In [1]: import numpy as np

In [2]: from numpy import linalg as LA

In [3]: np.set_printoptions(precision=3, suppress=True, linewidth=160, legacy="1.25")

In [4]: rng = np.random.default_rng(187531)

In [5]: mat = np.eye(4, dtype=int)[rng.permutation(4)]

In [6]: mat
Out[6]: 
array([[0, 0, 0, 1],
       [0, 0, 1, 0],
       [1, 0, 0, 0],
       [0, 1, 0, 0]])

In [7]: # row-stochastic, so 1 is an eigenvalue

In [8]: z = rng.permutation(4)

In [9]: z
Out[9]: array([3, 2, 0, 1])

In [10]: B = mat[z][:, z]

In [11]: np.trace(B)
Out[11]: 0

In [12]: np.sort(np.abs(LA.eigvals(B)))
Out[12]: array([1., 1., 1., 1.])

In [13]: np.round(LA.det(B), 3), np.round(LA.det(mat[z]), 3)
Out[13]: (-1.0, 1.0)

In [14]: np.diag(B)
Out[14]: array([0, 0, 0, 0])

In [15]: data = np.loadtxt("sample5.csv", delimiter=",")

In [16]: data
Out[16]: 
array([[ 38.288,  23.731,  19.065,   2.276,   9.081],
       [ 27.557,  15.815,  13.69 ,   2.599,   7.341],
       [ 21.583,  11.506,  10.795,   2.624,   6.347],
       [ 18.482,   9.314,   9.326,   2.575,   5.815],
       [ 16.526,   7.954,   8.414,   2.516,   5.47 ],
       [ 16.309,   7.804,   8.313,   2.508,   5.431],
       [ 15.971,   7.572,   8.156,   2.495,   5.37 ],
       [  8.896,   2.937,   4.954,   1.988,   3.977],
       [  8.479,   2.684,   4.769,   1.94 ,   3.883],
       [  6.985,   1.813,   4.105,   1.742,   3.524],
       [  4.998,   0.768,   3.214,   1.405,   2.97 ],
       [  2.585,  -0.169,   2.036,   0.828,   2.046],
       [  2.088,  -0.276,   1.755,   0.679,   1.785],
       [  1.339,  -0.339,   1.269,   0.433,   1.304],
       [  1.064,  -0.322,   1.062,   0.338,   1.092],
       [  0.436,  -0.185,   0.496,   0.126,   0.505],
       [  0.204,  -0.095,   0.244,   0.055,   0.246],
       [  0.191,  -0.09 ,   0.229,   0.052,   0.231],
       [  0.122,  -0.059,   0.149,   0.032,   0.15 ],
       [ -0.085,   0.044,  -0.108,  -0.02 ,  -0.108],
       [ -1.052,   0.608,  -1.571,  -0.107,  -1.466],
       [ -1.863,   0.995,  -2.959,   0.022,  -2.612],
       [ -2.089,   1.075,  -3.349,   0.079,  -2.914],
       [ -3.994,   1.359,  -6.496,   0.745,  -5.159],
       [ -5.332,   1.281,  -8.559,   1.292,  -6.499],
       [ -6.936,   1.014, -10.909,   1.973,  -7.945],
       [ -7.268,   0.941, -11.382,   2.115,  -8.228],
       [-14.156,  -1.327, -20.533,   5.069, -13.356],
       [-16.225,  -2.182, -23.116,   5.944, -14.72 ],
       [-19.168,  -3.482, -26.702,   7.177, -16.572],
       [-21.006,  -4.334, -28.9  ,   7.94 , -17.687],
       [-26.162,  -6.847, -34.924,  10.055, -20.68 ],
       [-33.684, -10.754, -43.432,  13.081, -24.784]])

In [17]: z = data[:, 1] > np.median(data[:, 1])

In [18]: r0 = data[z].mean(axis=0) - data[~z].mean(axis=0)

In [19]: np.round((((data - data.mean(axis=0)) @ r0 > 0) == z).mean(), 3)
Out[19]: 0.515

In [20]: ((data - data.mean(axis=0)) @ r0 > 0).astype(int)
Out[20]: array([1, 1, 1, 1, 1, 1, 1, 1, 1, 1, 1, 1, 1, 1, 1, 1, 1, 1, 1, 1, 0, 0, 0, 0, 0, 0, 0, 0, 0, 0, 0, 0, 0])

In [21]: r0
Out[21]: array([16.446,  7.82 , 12.927, -1.28 ,  7.256])

In [22]: z.astype(int)
Out[22]: array([1, 1, 1, 1, 1, 1, 1, 1, 1, 1, 0, 0, 0, 0, 0, 0, 0, 0, 0, 0, 0, 1, 1, 1, 1, 1, 1, 0, 0, 0, 0, 0, 0])

In [23]: J = np.loadtxt("layer11.csv", delimiter=",")

In [24]: J
Out[24]: 
array([[6., 1., 1., 1.],
       [1., 6., 1., 1.],
       [1., 1., 6., 1.],
       [1., 1., 1., 6.]])

In [25]: # symmetric

In [26]: r0 = np.array([4, 0, 5])

In [27]: np.convolve(J[3], r0)
Out[27]: array([ 4.,  4.,  9., 29.,  5., 30.])

In [28]: np.correlate(J[3], J[1], "full")
Out[28]: array([ 1.,  2.,  8., 14., 13., 37.,  6.])

In [29]: np.array([np.convolve(row, r0, "same") for row in J])
Out[29]: 
array([[ 4., 34.,  9.,  5.],
       [24.,  9., 34.,  5.],
       [ 4., 29.,  9., 30.],
       [ 4.,  9., 29.,  5.]])
